% python3 -q
>>> import numpy as np
>>> import numpy.linalg as la
>>> np.set_printoptions(suppress=True, linewidth=160)
>>> feats = 0.2 ** np.abs(np.subtract.outer(np.arange(11), np.arange(11)))
>>> feats.round(1) + 0
array([[1. , 0.2, 0. , 0. , 0. , 0. , 0. , 0. , 0. , 0. , 0. ],
       [0.2, 1. , 0.2, 0. , 0. , 0. , 0. , 0. , 0. , 0. , 0. ],
       [0. , 0.2, 1. , 0.2, 0. , 0. , 0. , 0. , 0. , 0. , 0. ],
       [0. , 0. , 0.2, 1. , 0.2, 0. , 0. , 0. , 0. , 0. , 0. ],
       [0. , 0. , 0. , 0.2, 1. , 0.2, 0. , 0. , 0. , 0. , 0. ],
       [0. , 0. , 0. , 0. , 0.2, 1. , 0.2, 0. , 0. , 0. , 0. ],
       [0. , 0. , 0. , 0. , 0. , 0.2, 1. , 0.2, 0. , 0. , 0. ],
       [0. , 0. , 0. , 0. , 0. , 0. , 0.2, 1. , 0.2, 0. , 0. ],
       [0. , 0. , 0. , 0. , 0. , 0. , 0. , 0.2, 1. , 0.2, 0. ],
       [0. , 0. , 0. , 0. , 0. , 0. , 0. , 0. , 0.2, 1. , 0.2],
       [0. , 0. , 0. , 0. , 0. , 0. , 0. , 0. , 0. , 0.2, 1. ]])
>>> Lm = la.cholesky(feats)
>>> la.eigvalsh(feats).min() > 0
np.True_
>>> np.round(feats / np.sqrt(np.outer(np.diag(feats), np.diag(feats))), 1) + 0
array([[1. , 0.2, 0. , 0. , 0. , 0. , 0. , 0. , 0. , 0. , 0. ],
       [0.2, 1. , 0.2, 0. , 0. , 0. , 0. , 0. , 0. , 0. , 0. ],
       [0. , 0.2, 1. , 0.2, 0. , 0. , 0. , 0. , 0. , 0. , 0. ],
       [0. , 0. , 0.2, 1. , 0.2, 0. , 0. , 0. , 0. , 0. , 0. ],
       [0. , 0. , 0. , 0.2, 1. , 0.2, 0. , 0. , 0. , 0. , 0. ],
       [0. , 0. , 0. , 0. , 0.2, 1. , 0.2, 0. , 0. , 0. , 0. ],
       [0. , 0. , 0. , 0. , 0. , 0.2, 1. , 0.2, 0. , 0. , 0. ],
       [0. , 0. , 0. , 0. , 0. , 0. , 0.2, 1. , 0.2, 0. , 0. ],
       [0. , 0. , 0. , 0. , 0. , 0. , 0. , 0.2, 1. , 0.2, 0. ],
       [0. , 0. , 0. , 0. , 0. , 0. , 0. , 0. , 0.2, 1. , 0.2],
       [0. , 0. , 0. , 0. , 0. , 0. , 0. , 0. , 0. , 0.2, 1. ]])
>>> m1 = np.load("arr.npy")
>>> m1.round(1) + 0
array([[-0.9, -0.2,  1.4, -0.1,  1. , -1.4,  0.5, -1.6, -0.6],
       [ 0.3, -0.2, -0.3, -1.8,  0.3, -0.6,  0.8, -0.1,  2.1],
       [-1.1, -0.7, -2. , -0.5,  1.5,  0.7, -0.1, -0.5, -0.5],
       [-0.3,  2.5, -0.6, -0.3,  0.5, -1. , -0.2,  0.7, -0.4],
       [ 0.7,  1.1,  0.3, -0.9, -0.4,  1.3, -1. , -1.9,  0. ],
       [ 2.1, -0.4,  0. ,  0.2,  1.7, -0.6, -1. ,  0.2, -0.2],
       [-0.6,  0.4,  1.6, -0.3,  1.4,  1.6,  0.2,  1.1,  0.3],
       [ 0.1,  0.7, -0.4,  2.1,  0.6,  0.4,  0.8, -0.9,  1.4],
       [-1.3, -0.3,  0.3,  0.4,  0. , -0.5, -2.3,  0.1,  1.3]])
>>> x = np.array([0, 2, 1, 1, 0, 2, 1, 2, 0])
>>> target = m1 @ x
>>> c, lr = np.zeros(9), 1 / la.norm(m1, 2) ** 2
>>> for i in range(4):
...     c -= lr * m1.T @ (m1 @ c - target)
...     if i % 1 == 0: print(i, round(la.norm(m1 @ c - target), 1))
... 
0 0.0
1 0.0
2 0.0
3 0.0
>>> np.round(la.cond(m1), 1)
np.float64(1.0)
>>> c.round(1) + 0
array([0., 2., 1., 1., 0., 2., 1., 2., 0.])
